>>> import numpy as np
>>> np.set_printoptions(precision=2, suppress=True, linewidth=200, legacy="1.25")
>>> q, _ = np.linalg.qr(np.array([[0.9, 0.3, -1.4, -1.1],
...     [1.8, -0.3, 0.3, -0.5],
...     [-1.3, 0.2, -1.6, -1.1],
...     [0.6, -0.2, 0.0, 0.4]]))
>>> V, _ = np.linalg.qr(np.array([[-2.1, -0.9, 1.1, 1.6, 0.8, 1.4, -0.9],
...     [0.6, 0.9, -1.3, 2.8, 0.4, 0.8, 1.0],
...     [0.6, 0.8, -0.3, -0.1, 2.2, -1.0, -0.2],
...     [1.1, -1.0, 0.6, 2.1, -0.3, 0.0, -1.2],
...     [0.8, -1.0, -0.2, 1.0, -1.7, -0.1, -1.3],
...     [-1.3, 0.5, 0.2, 1.6, 2.0, -1.1, -1.0],
...     [-0.6, -0.4, -0.6, 1.1, 1.2, 0.3, 1.3]]))
>>> sigma = 5 * 0.2 ** np.arange(4)
>>> F = q[:, :4] * sigma @ V[:4]
>>> F
array([[ 1.45, -0.99,  0.6 , -0.01,  0.26, -0.47,  0.63],
       [ 2.47, -1.17,  0.17,  1.21, -0.15, -1.56,  1.38],
       [-1.85,  0.93, -0.1 , -0.81,  0.25,  1.09, -0.89],
       [ 0.78, -0.26, -0.06,  0.52, -0.09, -0.59,  0.52]])
>>> W = np.array([[2, 1, 2, 2],
...     [-1, 0, -1, -2],
...     [1, 0, 1, -1],
...     [0, 0, 2, -2],
...     [2, -2, 1, 1],
...     [-1, -1, 0, 1],
...     [1, -2, -1, 2]])
>>> c = np.array([-8, 4, 3, -7])
>>> hid = np.maximum(F @ W + c, 0)
>>> (hid > 0).astype(int)
array([[0, 1, 1, 0],
       [1, 1, 1, 0],
       [0, 1, 0, 0],
       [0, 1, 1, 0]])
>>> W2 = np.array([[2, -9], [9, -3], [-2, -8], [8, 0]])
>>> W @ W2
array([[ 25, -37],
       [-16,  17],
       [ -8, -17],
       [-20, -16],
       [ -8, -20],
       [ -3,  12],
       [  2,   5]])
>>> (hid @ W2).round(6).argmax(axis=1)
array([0, 0, 0, 0])
>>> def softmax(z):
...     e = np.exp(z - z.max(axis=-1, keepdims=True))
...     return e / e.sum(axis=-1, keepdims=True)
... 
>>> softmax(F[3])
array([0.25, 0.09, 0.11, 0.19, 0.1 , 0.06, 0.19])
>>> S = F @ F.T / np.sqrt(7)
>>> np.round(softmax(S + np.triu(np.full(S.shape, -np.inf), 1)), 2) + 0
array([[1.  , 0.  , 0.  , 0.  ],
       [0.07, 0.93, 0.  , 0.  ],
       [0.01, 0.  , 0.99, 0.  ],
       [0.21, 0.57, 0.03, 0.19]])
>>> round(np.linalg.norm(F[2], 1), 2), round(np.linalg.norm(F[2], np.inf), 2)
(5.91, 1.85)
>>> np.linalg.norm(F, axis=1)
array([2.04, 3.65, 2.64, 1.26])
>>> round(F[2] @ F[3], 2)
-3.23
>>> np.linalg.norm(F, axis=1).argmax()
1
>>> rng = np.random.default_rng(9993)
>>> Y = F + rng.integers(-2, 3, (4, 1)) @ rng.integers(-2, 3, (1, 7))
>>> Y
array([[ 1.45, -2.99,  1.6 , -1.01, -0.74, -0.47, -0.37],
       [ 2.47, -3.17,  1.17,  0.21, -1.15, -1.56,  0.38],
       [-1.85, -3.07,  1.9 , -2.81, -1.75,  1.09, -2.89],
       [ 0.78, -4.26,  1.94, -1.48, -2.09, -0.59, -1.48]])
>>> Y - F
array([[ 0., -2.,  1., -1., -1.,  0., -1.],
       [ 0., -2.,  1., -1., -1.,  0., -1.],
       [ 0., -4.,  2., -2., -2.,  0., -2.],
       [ 0., -4.,  2., -2., -2.,  0., -2.]])
>>> np.round(np.linalg.svd(Y - F, compute_uv=False), 2) + 0
array([8.94, 0.  , 0.  , 0.  ])
>>> left, sigma, Vt = np.linalg.svd(F, full_matrices=False)
>>> sigma / sigma[0]
array([1.  , 0.2 , 0.04, 0.01])
>>> sigma
array([5.  , 1.  , 0.2 , 0.04])
>>> np.round(left.T @ left, 2) + 0
array([[1., 0., 0., 0.],
       [0., 1., 0., 0.],
       [0., 0., 1., 0.],
       [0., 0., 0., 1.]])
>>> np.round(np.sqrt((sigma ** 2).sum()), 2), round(float(np.linalg.norm(F)), 2)
(5.1, 5.1)
>>> np.cumsum(sigma ** 2) / np.sum(sigma ** 2)
array([0.96, 1.  , 1.  , 1.  ])
>>> np.abs(Vt[0])
array([0.7 , 0.35, 0.08, 0.29, 0.03, 0.41, 0.37])
>>> K = np.load("test12.npy")
>>> K
array([[ 0,  0,  0,  3, -3,  0,  0,  0],
       [ 0,  2,  0,  0,  0,  0,  0,  0],
       [ 0,  0,  2,  0,  0,  2,  0,  0],
       [-3,  0,  0,  3,  0,  0,  0,  0],
       [ 2,  0,  0, -2, -1,  0,  0,  0],
       [ 0,  0, -3,  0,  0, -2,  0, -2],
       [ 0, -2,  0,  0,  0,  0,  3,  0],
       [ 0,  0, -2,  0,  0,  3,  0, -2]])
>>> lab = rng.permutation(8)
>>> lab
array([3, 0, 5, 1, 6, 2, 7, 4])
>>> Y = K[lab][:, lab]
>>> np.trace(Y)
5
>>> round(float(np.linalg.det(Y)), 2), round(float(np.linalg.det(K[lab])), 2)
(-864.0, 864.0)
>>> np.sort(np.abs(np.linalg.eigvals(Y)))
array([0.66, 1.3 , 2.  , 3.  , 3.51, 3.51, 3.71, 3.71])
>>> Y
array([[ 3, -3,  0,  0,  0,  0,  0,  0],
       [ 3,  0,  0,  0,  0,  0,  0, -3],
       [ 0,  0, -2,  0,  0, -3, -2,  0],
       [ 0,  0,  0,  2,  0,  0,  0,  0],
       [ 0,  0,  0, -2,  3,  0,  0,  0],
       [ 0,  0,  2,  0,  0,  2,  0,  0],
       [ 0,  0,  3,  0,  0, -2, -2,  0],
       [-2,  2,  0,  0,  0,  0,  0, -1]])
>>> f, r1 = K[7], K[1]
>>> f @ r1
0
>>> f @ f
17
>>> pr = (f @ r1) / (f @ f) * f
>>> round(np.linalg.norm(f + r1) ** 2 + np.linalg.norm(f - r1) ** 2, 2)
42.0
>>> np.linalg.matrix_rank(np.outer(f, r1))
1
